% python3 -q
>>> import numpy as np
>>> np.set_printoptions(precision=3, suppress=True, linewidth=200, sign=" ")
>>> mat = np.vander(np.arange(4) - 1, 4, increasing=True)
>>> mat
array([[ 1, -1,  1, -1],
       [ 1,  0,  0,  0],
       [ 1,  1,  1,  1],
       [ 1,  2,  4,  8]])
>>> x0 = np.array([-2, 1, -3, 3])
>>> a = np.maximum(mat @ x0, 0)
>>> np.maximum(mat @ (3 * x0), 0)
array([  0,   0,   0,  36])
>>> q, V = np.linalg.qr(mat[:, :3])[0], np.linalg.qr(mat[:, 3:])[0]
>>> s = np.linalg.svd(q.T @ V, compute_uv=False)
>>> (s > 0.9).sum()
np.int64(1)
>>> s
array([ 0.986])
>>> round(float(np.linalg.norm(q @ q.T - V @ V.T, 2)), 3)
1.0
>>> x0 = np.array([2, -2, -9, 6])
>>> target = mat @ x0
>>> beta, lr = np.zeros(4), 1 / np.linalg.norm(mat, 2) ** 2
>>> for i in range(25):
...     beta -= lr * mat.T @ (mat @ beta - target)
...     if i % 5 == 0: print(i, round(np.linalg.norm(mat @ beta - target), 3))
... 
0 11.149
5 9.254
10 7.884
15 6.909
20 6.223
>>> round(np.linalg.cond(mat), 3)
np.float64(17.318)
>>> q, Rm = np.linalg.qr(mat)
>>> np.trace(q @ q.T)
np.float64(4.0)
>>> np.abs(np.diag(Rm))
array([ 2.   ,  2.236,  2.   ,  1.342])
>>> np.allclose(Rm.T @ Rm, mat.T @ mat)
True
>>> E = np.load("arr.npy")
>>> E
array([[ 0,  0,  0,  0,  0,  0,  0],
       [ 0,  2,  0,  0,  0,  0,  0],
       [ 0,  0,  1,  0,  0,  0,  0],
       [ 0,  0,  0,  1,  0,  0,  0],
       [ 0,  0,  0,  0,  0,  0,  0],
       [ 0,  0,  0,  0,  0,  1,  0],
       [ 0,  0,  0,  0,  0,  0,  0]])
>>> np.linalg.matrix_rank(E, rtol=0.1)
np.int64(4)
>>> np.argsort(-np.linalg.norm(E, axis=0).round(6), kind="stable")[:3]
array([ 1,  2,  3])
>>> round(float(np.linalg.norm(E, 2) / np.linalg.norm(E)), 3)
0.756
>>> [round(float(x), 3) for x in np.linalg.svd(E, compute_uv=False)[:3]]
[2.0, 1.0, 1.0]
>>> W = np.array([[2, -3, 1, 0, -3],
...     [-2, -1, 2, 0, -3],
...     [0, 1, -2, 0, 2],
...     [2, 2, 2, -2, -3],
...     [3, -2, -2, 1, -3],
...     [1, 2, 3, -2, -3],
...     [-3, -2, 2, 0, -2]])
>>> beta = np.array([0, -5, -2, 3, -3])
>>> hid = np.maximum(E @ W + beta, 0)
>>> np.linalg.matrix_rank(hid)
np.int64(3)
>>> (hid > 0).astype(int)
array([[ 0,  0,  0,  1,  0],
       [ 0,  0,  1,  1,  0],
       [ 0,  0,  0,  1,  0],
       [ 1,  0,  0,  1,  0],
       [ 0,  0,  0,  1,  0],
       [ 1,  0,  1,  1,  0],
       [ 0,  0,  0,  1,  0]])
>>> W2 = np.array([[0, 2, 0], [0, 1, 1], [0, 2, 1], [1, 1, 0], [0, 0, 1]])
>>> (hid @ W2).round(6).argmax(axis=1)
array([ 0,  1,  0,  1,  0,  1,  0])
>>> W @ W2
array([[ 0,  3, -5],
       [ 0, -1, -2],
       [ 0, -3,  1],
       [-2,  8,  1],
       [ 1,  1, -7],
       [-2,  8,  2],
       [ 0, -4, -2]])
>>> round(float(np.linalg.norm(E[6], 1)), 3), round(np.linalg.norm(E[6], np.inf), 3)
(0.0, np.float64(0.0))
>>> np.linalg.norm(E, axis=1).argmax()
np.int64(1)
>>> np.linalg.norm(E, axis=1)
array([ 0.,  2.,  1.,  1.,  0.,  1.,  0.])
>>> B = np.array([[-2, 1, -3],
...     [1, 0, -1],
...     [2, -1, 0],
...     [-2, 2, 2],
...     [2, 1, 2],
...     [3, 3, -2],
...     [-2, 1, -1]])
>>> np.linalg.matrix_rank(E @ B)
np.int64(3)
>>> B.T @ E.T
array([[ 0,  2,  2, -2,  0,  3,  0],
       [ 0,  0, -1,  2,  0,  3,  0],
       [ 0, -2,  0,  2,  0, -2,  0]])
>>> np.einsum("ij->j", E)
array([ 0,  2,  1,  1,  0,  1,  0])
>>> np.einsum("ij,ij->i", E, E)
array([ 0,  4,  1,  1,  0,  1,  0])
>>> np.einsum("ik,kj->ij", E, B)
array([[ 0,  0,  0],
       [ 2,  0, -2],
       [ 2, -1,  0],
       [-2,  2,  2],
       [ 0,  0,  0],
       [ 3,  3, -2],
       [ 0,  0,  0]])
>>> np.einsum("ik,kj->ji", E, B)
array([[ 0,  2,  2, -2,  0,  3,  0],
       [ 0,  0, -1,  2,  0,  3,  0],
       [ 0, -2,  0,  2,  0, -2,  0]])
>>> np.vstack([E, B.T]).shape
(10, 7)
>>> M = np.loadtxt("test3.csv", delimiter=",")
>>> M
array([[ 0.,  0.,  0.,  0.,  0.],
       [ 2.,  2.,  4.,  2.,  2.],
       [ 0.,  0.,  0.,  0.,  0.],
       [ 2.,  1.,  0.,  1.,  1.],
       [ 0.,  0.,  2.,  1.,  1.],
       [ 2.,  0.,  2.,  0.,  2.],
       [ 0.,  0.,  0.,  0.,  0.],
       [ 0.,  1.,  2.,  0.,  0.],
       [ 2.,  1.,  2.,  2.,  2.],
       [ 0.,  1.,  2.,  0.,  0.],
       [ 2.,  0.,  4.,  1.,  3.],
       [ 2.,  1.,  6.,  1.,  4.],
       [ 0.,  0.,  0.,  0.,  0.],
       [ 2.,  2.,  2.,  1.,  2.],
       [ 2.,  2.,  6.,  0.,  3.],
       [ 0.,  0.,  0.,  0.,  0.],
       [ 2.,  2.,  2.,  1.,  1.],
       [ 2.,  0.,  2.,  0.,  2.],
       [ 2.,  3.,  6.,  2.,  3.],
       [ 0.,  0.,  2.,  1.,  1.]])
>>> lab = M[:, 3] > np.median(M[:, 3])
>>> r0 = M[lab].mean(axis=0) - M[~lab].mean(axis=0)
>>> lab.astype(int)
array([ 0,  1,  0,  1,  1,  0,  0,  0,  1,  0,  1,  1,  0,  1,  0,  0,  1,  0,  1,  1])
>>> np.argsort(-np.abs(r0).round(6), kind="stable")
array([ 2,  3,  4,  0,  1])
>>> ((M - M.mean(axis=0)) @ r0 > 0).astype(int)
array([ 0,  1,  0,  0,  0,  0,  0,  0,  1,  0,  1,  1,  0,  1,  1,  0,  1,  0,  1,  0])
>>> (((M - M.mean(axis=0)) @ r0 > 0) == lab).mean()
np.float64(0.8)
